>>> import numpy as np
>>> np.set_printoptions(suppress=True, linewidth=200)
>>> J = np.loadtxt("m.csv", delimiter=",")
>>> print(J.round(2))
[[ 0.87  0.04  0.22 -0.22  0.22  0.31]
 [ 0.04  0.99 -0.07  0.07 -0.07 -0.1 ]
 [ 0.22 -0.07  0.63  0.37 -0.37 -0.52]
 [-0.22  0.07  0.37  0.63  0.37  0.52]
 [ 0.22 -0.07 -0.37  0.37  0.63 -0.52]
 [ 0.31 -0.1  -0.52  0.52 -0.52  0.27]]
>>> vals, vecs = np.linalg.eigh(J)
>>> vec = np.array([5, -9, 9, 4, 4, 4])
>>> print(round(vec @ J @ vec / (vec @ vec), 2), np.round(vals[0], 2), round(vals[-1], 2))
0.85 -1.0 1.0
>>> B = J / np.linalg.norm(J, axis=1, keepdims=True)
>>> gram = B @ B.T
>>> print((gram - 2 * np.eye(6)).round(6).argmax(axis=1))
[1 0 0 0 0 0]
>>> print(gram[4].round(2) + 0)
[0. 0. 0. 0. 1. 0.]
>>> f = np.array([-2, 3])
>>> print(np.round(np.convolve(J[2], f), 2))
[-0.45  0.82 -1.48  1.13  1.87 -0.07 -1.57]
>>> print(np.round(np.cross(J[2, :3], J[3, :3]), 2))
[-0.07 -0.22  0.  ]
>>> print([round(float(np.linalg.det(J[:i, :i])), 2) + 0 for i in range(1, 7)])
[0.87, 0.85, 0.48, 0.1, -0.27, -1.0]
>>> print(np.all(np.linalg.eigvalsh(J) > 0))
False
>>> F = np.load("layer17.npy")
>>> print(F)
[[ 1  1  1  0  0  2  0]
 [ 2  2  2  1  0  3  0]
 [ 3  3  3  1  1  3  0]
 [ 3  3  4  2  3  5  0]
 [ 4  3  6  4  4  5  0]
 [ 4  5  6  4  4  7  0]
 [ 5  6  6  5  4  8  1]
 [ 6  8  8  6  4  9  3]
 [ 8  9  9  8  6  9  3]
 [10 10 11 10  6  9  5]
 [11 12 13 10  6 11  7]
 [12 13 13 10  8 11  7]
 [14 13 14 12  9 11  9]
 [16 13 16 12 10 12 11]
 [17 13 18 14 10 12 12]
 [17 15 20 16 11 12 12]
 [17 16 22 16 12 13 13]
 [18 18 22 18 13 13 14]
 [18 19 23 18 14 13 15]
 [18 19 23 19 14 15 17]
 [20 20 25 20 16 15 18]
 [22 22 26 21 18 17 18]
 [23 22 27 21 19 17 18]
 [25 24 28 21 19 17 20]
 [27 24 28 23 21 19 20]
 [28 24 28 24 23 19 21]
 [30 24 30 24 24 19 23]
 [30 26 32 25 25 19 25]
 [31 26 33 27 27 20 26]]
>>> hat = F @ np.linalg.solve(F.T @ F, F.T)
>>> print(round(np.trace(hat), 2))
7.0
>>> print(np.round(np.linalg.eigvalsh(hat), 2) + 0)
[0. 0. 0. 0. 0. 0. 0. 0. 0. 0. 0. 0. 0. 0. 0. 0. 0. 0. 0. 0. 0. 0. 1. 1. 1. 1. 1. 1. 1.]
>>> print(np.round(hat @ F[:, 1], 2))
[ 1.  2.  3.  3.  3.  5.  6.  8.  9. 10. 12. 13. 13. 13. 13. 15. 16. 18. 19. 19. 20. 22. 22. 24. 24. 24. 24. 26. 26.]
>>> M = np.load("mat.npy")
>>> print(M)
[[ 0  0  0]
 [-1 -9  6]
 [-1 -9  6]
 [ 0  0  0]
 [ 0  0  0]
 [ 0  0  0]
 [-2  6  1]
 [-2  6  1]
 [-2  6  1]
 [-3 -3  7]
 [-9  9  2]
 [-1 -9  6]
 [ 0  0  0]
 [ 0  0  0]
 [-2  6  1]
 [ 0  0  0]
 [ 0  0  0]
 [ 0  0  0]
 [-2  6  1]]
>>> rng = np.random.default_rng(27688)
>>> B = M + rng.integers(-2, 3, (19, 2)) @ rng.integers(-2, 3, (2, 3))
>>> print(B)
[[  0  -1   3]
 [  1 -10   8]
 [ -3  -7   1]
 [ -4   1  -1]
 [ -2   0   1]
 [ -4   0   2]
 [ -2   7  -2]
 [ -2   7  -2]
 [  0   4   6]
 [ -5  -2   5]
 [-11   9   3]
 [  1 -10   8]
 [  2  -2   5]
 [  8  -2   2]
 [  4   5   1]
 [  0   2  -6]
 [  0  -2   6]
 [  8  -2   2]
 [ -2   5   4]]
>>> print(np.linalg.matrix_rank(B - M, tol=1e-8))
2
>>> Ac = M - M.mean(axis=0)
>>> vecs = np.linalg.svd(Ac)[2][:2]
>>> B = Ac - Ac @ vecs.T @ vecs
>>> print(np.round(B.std(axis=0), 2))
[0.53 0.25 0.51]
>>> print(round(np.linalg.norm(B) / np.linalg.norm(Ac), 2))
0.13
>>> print(np.linalg.norm(B, axis=1).round(6).argmax())
10
>>> print(np.round(np.cov(Ac @ vecs.T, rowvar=False), 2) + 0)
[[31.8   0.  ]
 [ 0.    6.49]]
>>> W0 = np.loadtxt("block2.csv", delimiter=",")
>>> print(W0)
[[ 1.  3.  2.  1.  2.  2.  3.  1.  2.]
 [ 4.  3.  5.  4.  2.  5.  4.  3.  2.]
 [ 7.  3.  8.  7.  4.  7.  6.  5.  5.]
 [ 9.  4. 11.  9.  6.  7.  8.  7.  8.]
 [11.  6. 11. 12.  8.  7.  9.  7.  8.]
 [11.  6. 14. 13. 11. 10.  9. 10. 11.]
 [12.  6. 17. 16. 11. 10. 12. 12. 13.]
 [14.  6. 18. 19. 12. 10. 14. 12. 16.]
 [16.  8. 18. 21. 12. 12. 17. 13. 17.]
 [19. 11. 21. 21. 13. 13. 19. 14. 20.]
 [22. 13. 21. 23. 14. 13. 22. 16. 20.]
 [22. 13. 22. 24. 16. 16. 25. 18. 20.]
 [22. 14. 25. 24. 17. 19. 28. 21. 20.]
 [24. 14. 25. 27. 19. 21. 31. 24. 23.]
 [27. 17. 27. 29. 19. 23. 32. 27. 24.]
 [29. 17. 30. 29. 19. 26. 33. 27. 26.]
 [31. 20. 31. 31. 19. 27. 34. 27. 27.]
 [34. 20. 31. 33. 22. 30. 34. 30. 30.]
 [34. 21. 32. 36. 25. 30. 36. 33. 31.]
 [35. 21. 33. 37. 27. 31. 36. 33. 32.]
 [36. 21. 33. 39. 30. 31. 36. 34. 35.]
 [37. 24. 33. 42. 32. 31. 38. 35. 35.]
 [40. 24. 34. 43. 32. 33. 39. 36. 36.]
 [42. 24. 34. 43. 35. 36. 42. 38. 36.]
 [45. 24. 37. 43. 36. 36. 42. 39. 39.]
 [45. 24. 37. 45. 39. 39. 44. 41. 41.]]
>>> Ac = W0 - W0.mean(axis=0)
>>> vecs = np.linalg.svd(Ac)[2][:1]
>>> B = Ac - Ac @ vecs.T @ vecs
>>> print(np.round(B.std(axis=0), 2))
[1.04 1.2  1.65 1.34 2.14 1.57 1.9  0.96 1.16]
>>> print(np.round(np.diag(vecs.T @ vecs), 2))
[0.14 0.05 0.09 0.14 0.09 0.11 0.15 0.13 0.11]
>>> print(np.round((Ac @ vecs.T).std(axis=0), 2))
[34.07]
